$ python -q
>>> import numpy as np
>>> np.set_printoptions(suppress=True, linewidth=160)
>>> m1 = np.load("layer8.npy")
>>> m1
array([[ 0, -5, -3,  6],
       [ 0, -2,  0,  0],
       [ 0,  6,  2, -4],
       [ 0,  4,  2, -4],
       [ 0,  2,  2, -4]])
>>> np.diff(m1, axis=0)
array([[ 0,  3,  3, -6],
       [ 0,  8,  2, -4],
       [ 0, -2,  0,  0],
       [ 0, -2,  0,  0]])
>>> np.abs(m1).max()
np.int64(6)
>>> print(np.unravel_index(np.abs(m1).argmax(), m1.shape))
(np.int64(0), np.int64(3))
>>> print(m1.sum(axis=0))
[ 0  5  3 -6]
>>> B = np.array([[-1, -2], [2, 1]])
>>> basis = np.kron(B, m1)
>>> print(round(float(np.linalg.norm(basis, 2)), 2), round(float(np.linalg.norm(B, 2) * np.linalg.norm(m1, 2)), 2))
40.56 40.56
>>> print(basis)
[[  0   5   3  -6   0  10   6 -12]
 [  0   2   0   0   0   4   0   0]
 [  0  -6  -2   4   0 -12  -4   8]
 [  0  -4  -2   4   0  -8  -4   8]
 [  0  -2  -2   4   0  -4  -4   8]
 [  0 -10  -6  12   0  -5  -3   6]
 [  0  -4   0   0   0  -2   0   0]
 [  0  12   4  -8   0   6   2  -4]
 [  0   8   4  -8   0   4   2  -4]
 [  0   4   4  -8   0   2   2  -4]]
>>> feats = np.load("x.npy")
>>> feats
array([[0, 1, 0, 1, 0],
       [1, 0, 1, 1, 0],
       [0, 1, 0, 1, 1],
       [1, 1, 1, 0, 1],
       [0, 0, 1, 1, 0]])
>>> # symmetric
>>> hat = np.triu(np.array([[0, 1, 3, 2, 3],
...     [1, 3, 2, 3, 1],
...     [0, 3, 2, 2, 0],
...     [3, 3, 3, 0, 1],
...     [3, 1, 2, 3, 2]]), 1) + np.eye(5)
>>> B = hat @ feats @ np.linalg.inv(hat)
>>> np.round(np.poly(B), 2) + 0
array([ 1.,  0., -7., -6.,  3.,  2.])
>>> E = np.array([[1, -1, 1, -1], [1, 0, 0, 0], [1, 1, 1, 1], [1, 2, 4, 8]])
>>> E
array([[ 1, -1,  1, -1],
       [ 1,  0,  0,  0],
       [ 1,  1,  1,  1],
       [ 1,  2,  4,  8]])
>>> round(float(np.linalg.norm(E, 1)), 2), round(float(np.linalg.norm(E, np.inf)), 2)
(10.0, 15.0)
>>> np.round(np.linalg.norm(E, axis=1), 2)
array([2.  , 1.  , 2.  , 9.22])
>>> np.linalg.norm(E, axis=1).argmax()
np.int64(3)
>>> print(round(float(np.linalg.norm(E, "nuc")), 2))
13.15
